$ python3 -q
>>> import numpy as np
>>> np.set_printoptions(precision=2, suppress=True, linewidth=200)
>>> X = np.loadtxt("test8.csv", delimiter=",")
>>> X
array([[0., 0., 0., 1., 3., 0., 2., 1., 1.],
       [0., 0., 2., 2., 2., 0., 0., 1., 3.],
       [0., 0., 0., 2., 2., 2., 3., 0., 3.],
       [0., 0., 0., 0., 3., 3., 1., 3., 3.],
       [0., 0., 0., 0., 0., 2., 3., 2., 3.],
       [0., 0., 0., 0., 0., 0., 0., 0., 2.],
       [0., 0., 0., 0., 0., 0., 0., 0., 0.],
       [0., 0., 0., 0., 0., 0., 0., 0., 0.],
       [0., 0., 0., 0., 0., 0., 0., 0., 0.]])
>>> # row 7 repeats row 6
>>> rng = np.random.default_rng(566773)
>>> M2 = X + rng.integers(-2, 3, (9, 6)) @ rng.integers(-2, 3, (6, 9))
>>> M2
array([[-2.,  0., -2.,  5.,  1.,  4.,  2., -3., -6.],
       [ 5., -3., -4., -1.,  3., -5.,  3.,  6.,  1.],
       [ 8.,  2., -2., 11.,  1.,  0.,  8.,  6., -5.],
       [10.,  2.,  2.,  5.,  4.,  7., -4.,  1., -2.],
       [ 8.,  0., -2., -4., -2.,  6.,  3., 12.,  7.],
       [-2.,  2.,  2.,  7., -1.,  0.,  1., -2., -3.],
       [ 2.,  2.,  2.,  2., -4.,  6., -2.,  6.,  0.],
       [ 3.,  3.,  3.,  6., -2., 10., -5., -5., -5.],
       [-2.,  0., -3.,  4.,  0., -1.,  5., -3., -5.]])
>>> np.abs(M2 - X).sum(axis=1)
array([25., 33., 43., 36., 34., 22., 26., 42., 23.])
>>> X.inv()
Traceback (most recent call last):
  File "<python-input-9>", line 1, in <module>
    X.inv()
    ^^^^^
AttributeError: 'numpy.ndarray' object has no attribute 'inv'
>>> np.sort(np.abs(np.linalg.eigvals(X)))
array([0., 0., 0., 0., 0., 0., 0., 0., 0.])
>>> round(np.abs(np.linalg.eigvals(X)).max(), 2)
np.float64(0.0)
>>> np.allclose(X, X.T)
False
>>> X @ X
array([[ 0.,  0.,  0.,  0.,  3.,  9., 10.,  9., 12.],
       [ 0.,  0.,  0.,  4., 10., 14., 14., 10., 18.],
       [ 0.,  0.,  0.,  0.,  6., 10.,  8., 10., 16.],
       [ 0.,  0.,  0.,  0.,  0.,  6.,  9.,  6., 15.],
       [ 0.,  0.,  0.,  0.,  0.,  0.,  0.,  0.,  4.],
       [ 0.,  0.,  0.,  0.,  0.,  0.,  0.,  0.,  0.],
       [ 0.,  0.,  0.,  0.,  0.,  0.,  0.,  0.,  0.],
       [ 0.,  0.,  0.,  0.,  0.,  0.,  0.,  0.,  0.],
       [ 0.,  0.,  0.,  0.,  0.,  0.,  0.,  0.,  0.]])
>>> np.linalg.matrix_rank(X - X[0, 0] * np.eye(9))
np.int64(6)
>>> X @ X
array([[ 0.,  0.,  0.,  0.,  3.,  9., 10.,  9., 12.],
       [ 0.,  0.,  0.,  4., 10., 14., 14., 10., 18.],
       [ 0.,  0.,  0.,  0.,  6., 10.,  8., 10., 16.],
       [ 0.,  0.,  0.,  0.,  0.,  6.,  9.,  6., 15.],
       [ 0.,  0.,  0.,  0.,  0.,  0.,  0.,  0.,  4.],
       [ 0.,  0.,  0.,  0.,  0.,  0.,  0.,  0.,  0.],
       [ 0.,  0.,  0.,  0.,  0.,  0.,  0.,  0.,  0.],
       [ 0.,  0.,  0.,  0.,  0.,  0.,  0.,  0.,  0.],
       [ 0.,  0.,  0.,  0.,  0.,  0.,  0.,  0.,  0.]])
>>> try:
...     np.linalg.inv(X)
... except np.linalg.LinAlgError as e:
...     print(e)
... 
Singular matrix
>>> np.sort(np.linalg.eigvals(X))
array([0., 0., 0., 0., 0., 0., 0., 0., 0.])
>>> M2 = np.array([[0, -3],
...     [2, 2],
...     [1, 3],
...     [2, -3],
...     [-2, 2],
...     [-3, 2],
...     [-1, 2],
...     [-1, 3],
...     [0, 1]])
>>> np.einsum("ik,kj->ji", X, M2)
array([[ -7.,   1.,  -9., -19., -11.,   0.,   0.,   0.,   0.],
       [ 11.,  10.,  11.,  26.,  19.,   2.,   0.,   0.,   0.]])
>>> np.vstack([X, M2.T]).shape
(11, 9)
>>> np.linalg.matrix_rank(X @ M2)
np.int64(2)
>>> cov = X.T @ X
>>> np.linalg.svd(X, compute_uv=False) ** 2
array([100.36,  13.81,   9.52,   7.88,   2.29,   1.13,   0.  ,   0.  ,   0.  ])
>>> feats = np.load("run14.npy")
>>> feats
array([[ 3,  0,  0,  0,  0,  0],
       [ 0,  1,  0,  0,  0,  0],
       [ 0,  0, -2,  0,  0,  0],
       [ 0,  0,  0,  1,  0,  0],
       [ 0,  0,  0,  0,  0,  0],
       [ 0,  0,  0,  0,  0,  1]])
>>> # 6 blocks once reordered
>>> Uu, s, vt = np.linalg.svd(feats)
>>> vecs = vt[:(s > 1e-8).sum()]
>>> x0 = feats[0] + 4 * feats[3] + rng.integers(2) * np.eye(6)[0]
>>> x0
array([4., 0., 0., 4., 0., 0.])
>>> np.linalg.matrix_rank(np.vstack([feats, x0]))
np.int64(5)
>>> np.round(np.linalg.norm(x0 - vecs.T @ vecs @ x0), 2)
np.float64(0.0)
>>> np.diag(vecs.T @ vecs)
array([1., 1., 1., 1., 0., 1.])
>>> Uu, s, vt = np.linalg.svd(feats)
>>> s
array([3., 2., 1., 1., 1., 0.])
>>> np.argmax(s[:-1] / (s[1:] + 1e-6)) + 1
np.int64(5)
>>> M2 = Uu[:, :5] @ np.diag(s[:5]) @ vt[:5]
>>> np.round(np.linalg.norm(feats - M2, 2), 2), s[5]
(np.float64(0.0), np.float64(0.0))
>>> np.abs(feats - M2).max()
np.float64(0.0)
>>> M2
array([[ 3.,  0.,  0.,  0.,  0.,  0.],
       [ 0.,  1.,  0.,  0.,  0.,  0.],
       [ 0.,  0., -2.,  0.,  0.,  0.],
       [ 0.,  0.,  0.,  1.,  0.,  0.],
       [ 0.,  0.,  0.,  0.,  0.,  0.],
       [ 0.,  0.,  0.,  0.,  0.,  1.]])
>>> feats @ feats
array([[9, 0, 0, 0, 0, 0],
       [0, 1, 0, 0, 0, 0],
       [0, 0, 4, 0, 0, 0],
       [0, 0, 0, 1, 0, 0],
       [0, 0, 0, 0, 0, 0],
       [0, 0, 0, 0, 0, 1]])
>>> round(float(np.linalg.det(feats)), 2)
0.0
>>> (np.linalg.matrix_power((feats != 0) + (feats.T != 0) + np.eye(6), 6) > 0).astype(int)
array([[1, 0, 0, 0, 0, 0],
       [0, 1, 0, 0, 0, 0],
       [0, 0, 1, 0, 0, 0],
       [0, 0, 0, 1, 0, 0],
       [0, 0, 0, 0, 1, 0],
       [0, 0, 0, 0, 0, 1]])
>>> m1 = np.loadtxt("case5.csv", delimiter=",")
>>> m1
array([[-12.98,   6.79,  -0.79,  -1.07, -20.41,  -7.88,  -4.37],
       [-19.54,  -7.69,  -6.54,  -8.88,  -7.7 ,   6.14,  -6.25],
       [ 20.87,  -1.61,   2.39,  -3.86,  -0.55,  29.36,  -0.81],
       [ -1.9 ,  -0.39,   2.2 ,   5.26, -10.6 , -28.19,  -5.13],
       [  4.2 ,   5.26,  -0.32,   2.19,  18.41, -31.25,   5.2 ],
       [ -7.85,   1.72,   0.27,  -6.01, -10.22,  14.73,   0.31],
       [ 12.86,   5.58,   0.54,  -1.75,  14.59,  31.34,  -1.  ],
       [  6.66,  -0.46,  -3.47,  -5.44,  -9.14,  -3.05,   2.2 ],
       [  7.47,  -7.22,  -2.9 ,   2.78,  -1.62,  -7.15,   0.91],
       [  9.5 ,   2.37,  -0.21,  -2.25,  17.88,  33.21,  -3.7 ],
       [  3.11,   8.19,  -0.77,   7.45,  11.36,  16.79,  -2.72],
       [  2.15,   0.7 ,   1.23,  -6.15,   3.16, -17.61,  -1.17],
       [ -9.58,  -3.06,   6.3 ,  -0.65,  -5.62,   1.16,  -0.62],
       [-15.33,  -7.71,   0.17,   2.41,  10.73,  22.94,   0.12],
       [ 10.87,   4.6 ,   5.51,   1.25,  -7.73,  14.07,  -2.32],
       [ -0.99,   2.85,   5.4 ,   8.33,  -5.34,   9.75,  -0.61],
       [  9.08,  -4.13,   0.8 ,  -5.62,   0.26,  -4.04,   1.62],
       [ -7.75,  -2.47,  -3.67,   4.49,  11.18,  20.69,  -0.72],
       [  0.15,  -4.76,   0.42,   2.89,  -2.46, -13.27,   0.01],
       [  1.29,  -7.86,  -0.77, -13.95,  -4.82,  16.28,   0.82],
       [-10.3 ,  -1.48,   0.71,  10.99, -12.02, -14.73,   2.07],
       [  8.98,  -2.28,   0.49,   5.44,  -2.52,  11.23,   1.62],
       [ -7.99,  -4.74,   4.39,  -0.75,  24.24,   8.18,  -1.38],
       [  1.92,   0.82,  -2.93,   0.1 ,  -1.09, -11.02,  -6.13],
       [-32.84,   6.58,  -1.72,  -1.  ,  44.55,  -4.92,   0.4 ],
       [ -3.41,   6.56,   1.6 ,  -1.33,   4.72,  -2.25,  -3.54],
       [ -6.07,  -3.76,   0.69,   4.68,  16.9 , -22.86,   2.49],
       [ -0.99,  -0.63,  -1.86,   0.39,  -2.57,  15.49,  -1.41]])
>>> x0 = np.array([2, -2, 0, 3, 0, 3, -3])
>>> h = np.maximum(m1 @ x0, 0)
>>> np.tanh(m1 @ x0)
array([-1., -1.,  1., -1., -1.,  1.,  1., -1.,  1.,  1.,  1., -1., -1.,  1.,  1.,  1., -1.,  1., -1.,  1., -1.,  1.,  1., -1., -1., -1., -1.,  1.])
>>> m1 @ m1
Traceback (most recent call last):
  File "<python-input-49>", line 1, in <module>
    m1 @ m1
    ~~~^~~~
ValueError: matmul: Input operand 1 has a mismatch in its core dimension 0, with gufunc signature (n?,k),(k,m?)->(n?,m?) (size 28 is different from 7)
>>> cov = m1.T @ m1
>>> np.linalg.eigvalsh(cov)[::-1]
array([9099.94, 5693.39, 2683.92,  853.15,  541.69,  200.04,  163.76])
>>> np.allclose(cov, cov.T)
True
>>> np.linalg.matrix_rank(cov)
np.int64(7)
>>> np.linalg.svd(m1, compute_uv=False) ** 2
array([9099.94, 5693.39, 2683.92,  853.15,  541.69,  200.04,  163.76])
>>> round(float(np.trace(cov)), 2), np.round((m1 ** 2).sum(), 2)
(19235.88, np.float64(19235.88))
>>> np.diag(cov)
array([3411.1 ,  632.35,  229.19,  809.91, 5217.78, 8716.93,  218.63])
>>> W0 = np.loadtxt("out15.csv", delimiter=",")
>>> W0
array([[ -3.,  -3.,  -3.,  -3.,  -3.,  -3.,  -3.,  -3.,  -3.,  -3.],
       [ -3.,  -6.,  -6.,  -6.,  -6.,  -6.,  -6.,  -6.,  -6.,  -6.],
       [ -3.,  -6.,  -9.,  -9.,  -9.,  -9.,  -9.,  -9.,  -9.,  -9.],
       [ -3.,  -6.,  -9., -12., -12., -12., -12., -12., -12., -12.],
       [ -3.,  -6.,  -9., -12., -15., -15., -15., -15., -15., -15.],
       [ -3.,  -6.,  -9., -12., -15., -18., -18., -18., -18., -18.],
       [ -3.,  -6.,  -9., -12., -15., -18., -21., -21., -21., -21.],
       [ -3.,  -6.,  -9., -12., -15., -18., -21., -24., -24., -24.],
       [ -3.,  -6.,  -9., -12., -15., -18., -21., -24., -27., -27.],
       [ -3.,  -6.,  -9., -12., -15., -18., -21., -24., -27., -30.]])
>>> W0.ravel(order="F")
array([ -3.,  -3.,  -3.,  -3.,  -3.,  -3.,  -3.,  -3.,  -3.,  -3.,  -3.,  -6.,  -6.,  -6.,  -6.,  -6.,  -6.,  -6.,  -6.,  -6.,  -3.,  -6.,  -9.,  -9.,  -9.,  -9.,  -9.,  -9.,  -9.,  -9.,  -3.,  -6.,
        -9., -12., -12., -12., -12., -12., -12., -12.,  -3.,  -6.,  -9., -12., -15., -15., -15., -15., -15., -15.,  -3.,  -6.,  -9., -12., -15., -18., -18., -18., -18., -18.,  -3.,  -6.,  -9., -12.,
       -15., -18., -21., -21., -21., -21.,  -3.,  -6.,  -9., -12., -15., -18., -21., -24., -24., -24.,  -3.,  -6.,  -9., -12., -15., -18., -21., -24., -27., -27.,  -3.,  -6.,  -9., -12., -15., -18.,
       -21., -24., -27., -30.])
>>> W0.reshape(2, -1)
array([[ -3.,  -3.,  -3.,  -3.,  -3.,  -3.,  -3.,  -3.,  -3.,  -3.,  -3.,  -6.,  -6.,  -6.,  -6.,  -6.,  -6.,  -6.,  -6.,  -6.,  -3.,  -6.,  -9.,  -9.,  -9.,  -9.,  -9.,  -9.,  -9.,  -9.,  -3.,
         -6.,  -9., -12., -12., -12., -12., -12., -12., -12.,  -3.,  -6.,  -9., -12., -15., -15., -15., -15., -15., -15.],
       [ -3.,  -6.,  -9., -12., -15., -18., -18., -18., -18., -18.,  -3.,  -6.,  -9., -12., -15., -18., -21., -21., -21., -21.,  -3.,  -6.,  -9., -12., -15., -18., -21., -24., -24., -24.,  -3.,
         -6.,  -9., -12., -15., -18., -21., -24., -27., -27.,  -3.,  -6.,  -9., -12., -15., -18., -21., -24., -27., -30.]])
>>> W0.reshape(-1, 2)
array([[ -3.,  -3.],
       [ -3.,  -3.],
       [ -3.,  -3.],
       [ -3.,  -3.],
       [ -3.,  -3.],
       [ -3.,  -6.],
       [ -6.,  -6.],
       [ -6.,  -6.],
       [ -6.,  -6.],
       [ -6.,  -6.],
       [ -3.,  -6.],
       [ -9.,  -9.],
       [ -9.,  -9.],
       [ -9.,  -9.],
       [ -9.,  -9.],
       [ -3.,  -6.],
       [ -9., -12.],
       [-12., -12.],
       [-12., -12.],
       [-12., -12.],
       [ -3.,  -6.],
       [ -9., -12.],
       [-15., -15.],
       [-15., -15.],
       [-15., -15.],
       [ -3.,  -6.],
       [ -9., -12.],
       [-15., -18.],
       [-18., -18.],
       [-18., -18.],
       [ -3.,  -6.],
       [ -9., -12.],
       [-15., -18.],
       [-21., -21.],
       [-21., -21.],
       [ -3.,  -6.],
       [ -9., -12.],
       [-15., -18.],
       [-21., -24.],
       [-24., -24.],
       [ -3.,  -6.],
       [ -9., -12.],
       [-15., -18.],
       [-21., -24.],
       [-27., -27.],
       [ -3.,  -6.],
       [ -9., -12.],
       [-15., -18.],
       [-21., -24.],
       [-27., -30.]])
>>> t3 = W0.reshape(10, 2, -1)
>>> np.einsum("ihd,jhd->hij", t3, t3).shape
(2, 10, 10)
>>> t3.transpose(1, 0, 2)
array([[[ -3.,  -3.,  -3.,  -3.,  -3.],
        [ -3.,  -6.,  -6.,  -6.,  -6.],
        [ -3.,  -6.,  -9.,  -9.,  -9.],
        [ -3.,  -6.,  -9., -12., -12.],
        [ -3.,  -6.,  -9., -12., -15.],
        [ -3.,  -6.,  -9., -12., -15.],
        [ -3.,  -6.,  -9., -12., -15.],
        [ -3.,  -6.,  -9., -12., -15.],
        [ -3.,  -6.,  -9., -12., -15.],
        [ -3.,  -6.,  -9., -12., -15.]],

       [[ -3.,  -3.,  -3.,  -3.,  -3.],
        [ -6.,  -6.,  -6.,  -6.,  -6.],
        [ -9.,  -9.,  -9.,  -9.,  -9.],
        [-12., -12., -12., -12., -12.],
        [-15., -15., -15., -15., -15.],
        [-18., -18., -18., -18., -18.],
        [-18., -21., -21., -21., -21.],
        [-18., -21., -24., -24., -24.],
        [-18., -21., -24., -27., -27.],
        [-18., -21., -24., -27., -30.]]])
>>> np.swapaxes(t3, 1, 2)[3]
array([[ -3., -12.],
       [ -6., -12.],
       [ -9., -12.],
       [-12., -12.],
       [-12., -12.]])
>>> t3.sum(axis=1)
array([[ -6.,  -6.,  -6.,  -6.,  -6.],
       [ -9., -12., -12., -12., -12.],
       [-12., -15., -18., -18., -18.],
       [-15., -18., -21., -24., -24.],
       [-18., -21., -24., -27., -30.],
       [-21., -24., -27., -30., -33.],
       [-21., -27., -30., -33., -36.],
       [-21., -27., -33., -36., -39.],
       [-21., -27., -33., -39., -42.],
       [-21., -27., -33., -39., -45.]])
>>> np.einsum("ihd,ihd->ih", t3, t3)
array([[  45.,   45.],
       [ 153.,  180.],
       [ 288.,  405.],
       [ 414.,  720.],
       [ 495., 1125.],
       [ 495., 1620.],
       [ 495., 2088.],
       [ 495., 2493.],
       [ 495., 2799.],
       [ 495., 2970.]])
>>> M2 = W0 / np.sqrt((W0 ** 2).mean(axis=1, keepdims=True))
>>> M2[1]
array([-0.52, -1.04, -1.04, -1.04, -1.04, -1.04, -1.04, -1.04, -1.04, -1.04])
>>> np.linalg.matrix_rank(M2) == np.linalg.matrix_rank(W0)
np.True_
>>> np.linalg.norm(M2, axis=1)
array([3.16, 3.16, 3.16, 3.16, 3.16, 3.16, 3.16, 3.16, 3.16, 3.16])
>>> np.linalg.matrix_rank(W0 - W0.mean(axis=1, keepdims=True))
np.int64(9)
>>> th = np.radians(90)
>>> R = np.eye(10)
>>> R[9, 9] = R[4, 4] = np.cos(th)
>>> R[9, 4], R[4, 9] = -np.sin(th), np.sin(th)
>>> R.round(2) + 0
array([[ 1.,  0.,  0.,  0.,  0.,  0.,  0.,  0.,  0.,  0.],
       [ 0.,  1.,  0.,  0.,  0.,  0.,  0.,  0.,  0.,  0.],
       [ 0.,  0.,  1.,  0.,  0.,  0.,  0.,  0.,  0.,  0.],
       [ 0.,  0.,  0.,  1.,  0.,  0.,  0.,  0.,  0.,  0.],
       [ 0.,  0.,  0.,  0.,  0.,  0.,  0.,  0.,  0.,  1.],
       [ 0.,  0.,  0.,  0.,  0.,  1.,  0.,  0.,  0.,  0.],
       [ 0.,  0.,  0.,  0.,  0.,  0.,  1.,  0.,  0.,  0.],
       [ 0.,  0.,  0.,  0.,  0.,  0.,  0.,  1.,  0.,  0.],
       [ 0.,  0.,  0.,  0.,  0.,  0.,  0.,  0.,  1.,  0.],
       [ 0.,  0.,  0.,  0., -1.,  0.,  0.,  0.,  0.,  0.]])
>>> M2 = W0 @ R.T
>>> np.linalg.svd(W0, compute_uv=False), np.linalg.svd(M2, compute_uv=False)
(array([134.3 ,  15.15,   5.62,   3.  ,   1.93,   1.4 ,   1.1 ,   0.92,   0.82,   0.77]), array([134.3 ,  15.15,   5.62,   3.  ,   1.93,   1.4 ,   1.1 ,   0.92,   0.82,   0.77]))
>>> np.allclose(np.linalg.norm(W0, axis=1), np.linalg.norm(M2, axis=1))
True
